% python3 -q
>>> import numpy as np
>>> from numpy import linalg as LA
>>> np.set_printoptions(precision=2, suppress=True, linewidth=200)
>>> J = np.loadtxt("data.csv", delimiter=",")
>>> J.round(2) + 0
array([[ 0.14, -0.33,  0.81, -0.45,  0.02, -0.36,  0.11,  0.8 ,  0.28,  0.3 ,  0.22],
       [-0.33,  0.47,  0.17, -0.08, -0.23,  0.25,  0.72,  0.12,  0.  , -0.47,  0.2 ],
       [ 0.81,  0.17,  1.21, -0.26,  0.48,  0.42,  0.2 , -0.01, -0.4 , -0.09,  0.06],
       [-0.45, -0.08, -0.26,  0.62,  0.46,  0.58,  0.32,  0.36, -0.83, -0.14, -0.09],
       [ 0.02, -0.23,  0.48,  0.46,  1.13,  0.27, -0.01, -0.32,  0.71, -0.36, -0.31],
       [-0.36,  0.25,  0.42,  0.58,  0.27, -0.41,  0.26, -0.35, -0.45, -0.01, -0.33],
       [ 0.11,  0.72,  0.2 ,  0.32, -0.01,  0.26,  0.6 , -0.07,  0.  ,  1.  ,  0.35],
       [ 0.8 ,  0.12, -0.01,  0.36, -0.32, -0.35, -0.07,  0.9 , -0.1 , -0.59,  0.28],
       [ 0.28,  0.  , -0.4 , -0.83,  0.71, -0.45,  0.  , -0.1 ,  0.47,  0.16, -0.33],
       [ 0.3 , -0.47, -0.09, -0.14, -0.36, -0.01,  1.  , -0.59,  0.16,  0.79, -0.05],
       [ 0.22,  0.2 ,  0.06, -0.09, -0.31, -0.33,  0.35,  0.28, -0.33, -0.05,  0.08]])
>>> U, sv, Vh = LA.svd(J)
>>> sv.round(2) + 0
array([2., 2., 2., 2., 1., 1., 1., 1., 1., 1., 0.])
>>> print(np.argmax(sv[:-1] / (sv[1:] + 1e-6)) + 1)
10
>>> other = U[:, :10] @ np.diag(sv[:10]) @ Vh[:10]
>>> LA.matrix_rank(other)
np.int64(10)
>>> round(float(LA.norm(J - other) / LA.norm(J)), 2)
0.0
>>> x0 = np.array([2, -2, 1, 2, 0, 1, 0, 0, -2, 0, -1])
>>> print(J @ np.eye(11)[2])
[ 0.81  0.17  1.21 -0.26  0.48  0.42  0.2  -0.01 -0.4  -0.09  0.06]
>>> print(J @ (2 * x0))
[-0.61 -3.04  6.28  5.13  2.19  2.38 -0.91  3.29 -5.08  1.76  0.35]
>>> np.einsum("ij,j->i", J, x0)
array([-0.3 , -1.52,  3.14,  2.57,  1.09,  1.19, -0.46,  1.64, -2.54,  0.88,  0.17])
>>> np.argsort(-LA.norm(J, axis=0).round(6), kind="stable")[:3]
array([2, 4, 9])
>>> print(LA.cond(J) > 100)
True
>>> U, sv, Vh = LA.svd(J)
>>> vecs = Vh[:(sv > 1e-8).sum()]
>>> rng = np.random.default_rng(912)
>>> x0 = J[6] + -2 * J[0] + rng.integers(2) * np.eye(11)[6]
>>> x0
array([-0.17,  1.37, -1.43,  1.23, -0.06,  0.97,  1.38, -1.68, -0.57,  0.41, -0.1 ])
>>> np.diag(vecs.T @ vecs)
array([1.  , 0.97, 0.99, 1.  , 0.92, 0.94, 1.  , 0.93, 0.98, 0.99, 0.28])
>>> print(np.allclose(vecs.T @ vecs @ x0, x0))
False
>>> print(LA.matrix_rank(np.vstack([J, x0])))
11
>>> M = np.loadtxt("sample13.csv", delimiter=",")
>>> M
array([[ 3.,  4.,  5.,  3.,  2.],
       [ 4.,  5.,  6.,  4.,  3.],
       [-2., -1.,  0., -2., -3.],
       [-2., -1.,  0., -2., -3.],
       [ 0.,  1.,  2.,  0., -1.],
       [-1.,  0.,  1., -1., -2.],
       [ 1.,  2.,  3.,  1.,  0.],
       [ 3.,  4.,  5.,  3.,  2.],
       [ 4.,  5.,  6.,  4.,  3.],
       [-2., -1.,  0., -2., -3.],
       [ 4.,  5.,  6.,  4.,  3.]])
>>> C = M[[1, 7]].astype(float)
>>> for _ in range(3):
...     idx = LA.norm(M[:, None] - C, axis=-1).argmin(axis=1)
...     C = np.array([M[idx == j].mean(axis=0) for j in range(2)])
... 
>>> idx
array([0, 0, 1, 1, 1, 1, 1, 0, 0, 1, 0])
>>> np.abs(C[1] - C[0]).argmax()
np.int64(0)
>>> print(C)
[[ 3.6  4.6  5.6  3.6  2.6]
 [-1.   0.   1.  -1.  -2. ]]
>>> C[1] - C[0]
array([-4.6, -4.6, -4.6, -4.6, -4.6])
>>> mat = np.loadtxt("dump.csv", delimiter=",")
>>> mat
array([[ 0., -1.,  0., -1.,  0.,  0.,  0., -1.,  0.,  0., -1.],
       [-1.,  0.,  0., -1.,  0.,  0.,  0., -1.,  0.,  0., -1.],
       [ 0.,  0.,  0.,  0., -1., -1., -1.,  0., -1., -1.,  0.],
       [-1., -1.,  0.,  0.,  0.,  0.,  0., -1.,  0.,  0., -1.],
       [ 0.,  0., -1.,  0.,  0., -1., -1.,  0., -1., -1.,  0.],
       [ 0.,  0., -1.,  0., -1.,  0., -1.,  0., -1., -1.,  0.],
       [ 0.,  0., -1.,  0., -1., -1.,  0.,  0., -1., -1.,  0.],
       [-1., -1.,  0., -1.,  0.,  0.,  0.,  0.,  0.,  0., -1.],
       [ 0.,  0., -1.,  0., -1., -1., -1.,  0.,  0., -1.,  0.],
       [ 0.,  0., -1.,  0., -1., -1., -1.,  0., -1.,  0.,  0.],
       [-1., -1.,  0., -1.,  0.,  0.,  0., -1.,  0.,  0.,  0.]])
>>> vals, vecs = LA.eigh(mat)
>>> x0 = np.array([-2, -2, 1, 1, 2, 0, 1, -1, -2, -1, -2])
>>> x0 @ mat @ x0
np.float64(-12.0)
>>> x0 @ mat @ x0 / (x0 @ x0), round(float(vals[0]), 2), round(vals[-1], 2)
(np.float64(-0.48), -5.0, np.float64(1.0))
>>> LA.eigvalsh(mat[1:, 1:])
array([-5., -3.,  1.,  1.,  1.,  1.,  1.,  1.,  1.,  1.])
>>> cov = np.cov(M, rowvar=False)
>>> np.corrcoef(M.T)
array([[1., 1., 1., 1., 1.],
       [1., 1., 1., 1., 1.],
       [1., 1., 1., 1., 1.],
       [1., 1., 1., 1., 1.],
       [1., 1., 1., 1., 1.]])
>>> M.std(axis=0)
array([2.47, 2.47, 2.47, 2.47, 2.47])
>>> cov.shape
(5, 5)
>>> u = np.array([2, 2, 0])
>>> np.polyval(u, mat[8])
array([0., 0., 0., 0., 0., 0., 0., 0., 0., 0., 0.])
>>> np.convolve(mat[8], u)
array([ 0.,  0., -2., -2., -2., -4., -4., -2.,  0., -2., -2.,  0.,  0.])
>>> arr = np.loadtxt("block6.csv", delimiter=",")
>>> arr
array([[-0.5 ,  0.84, -0.62,  1.65,  0.86,  0.79, -0.49,  0.83],
       [-1.18, -2.42,  0.2 , -2.32, -0.95, -2.95,  0.93, -2.46],
       [-1.6 , -1.03,  0.74, -1.75, -1.2 , -0.91,  1.73, -0.94],
       [ 1.27, -0.27, -0.29, -0.03,  0.35, -0.14, -1.15, -0.1 ],
       [ 2.23, -0.52, -0.81,  0.2 ,  0.96,  0.7 , -2.85,  0.52],
       [ 2.31, -0.94,  0.09, -1.31, -0.15, -0.36, -1.43, -0.47],
       [-0.21,  0.54,  1.11, -0.99, -1.08,  1.23,  1.38,  0.69],
       [-0.79,  3.93, -0.61,  4.78,  1.56,  1.4 ,  0.97,  1.81],
       [-1.31, -0.4 ,  0.13, -0.49, -0.32,  0.61,  0.42,  0.33],
       [ 1.66,  1.98,  0.62,  0.9 , -0.06,  1.36,  0.38,  1.12],
       [ 1.82, -1.95, -0.04, -2.19, -0.26,  0.35, -2.15, -0.14]])
>>> other = arr + rng.integers(-2, 3, (11, 4)) @ rng.integers(-2, 3, (4, 8))
>>> other
array([[-2.5 , -5.16, -4.62,  0.65, -1.14, -5.21,  4.51, -2.17],
       [ 3.82,  2.58,  7.2 , -3.32,  3.05,  4.05, -3.07, -1.46],
       [ 4.4 , -0.03, 10.74, -5.75,  8.8 ,  8.09, -0.27, -0.94],
       [ 0.27,  2.73,  2.71,  3.97,  2.35,  4.86, -2.15, -4.1 ],
       [-0.77, -0.52, -7.81,  0.2 , -5.04, -5.3 , -3.85,  6.52],
       [ 0.31, -2.94,  0.09, -3.31,  4.85,  1.64, -2.43,  4.53],
       [ 2.79, -1.46,  4.11, -1.99, -0.08,  1.23,  4.38, -5.31],
       [ 1.21,  7.93, -0.61,  4.78, -1.44,  1.4 , -2.03,  4.81],
       [-5.31,  3.6 ,  0.13,  5.51, -0.32,  4.61, -1.58, -1.67],
       [ 4.66, -2.02,  5.62, -1.1 ,  4.94,  3.36,  4.38, -5.88],
       [ 0.82, -2.95,  2.96, -3.19,  6.74,  5.35, -3.15,  1.86]])
>>> other - arr
array([[-2., -6., -4., -1., -2., -6.,  5., -3.],
       [ 5.,  5.,  7., -1.,  4.,  7., -4.,  1.],
       [ 6.,  1., 10., -4., 10.,  9., -2.,  0.],
       [-1.,  3.,  3.,  4.,  2.,  5., -1., -4.],
       [-3.,  0., -7.,  0., -6., -6., -1.,  6.],
       [-2., -2.,  0., -2.,  5.,  2., -1.,  5.],
       [ 3., -2.,  3., -1.,  1.,  0.,  3., -6.],
       [ 2.,  4.,  0.,  0., -3.,  0., -3.,  3.],
       [-4.,  4.,  0.,  6.,  0.,  4., -2., -2.],
       [ 3., -4.,  5., -2.,  5.,  2.,  4., -7.],
       [-1., -1.,  3., -1.,  7.,  5., -1.,  2.]])
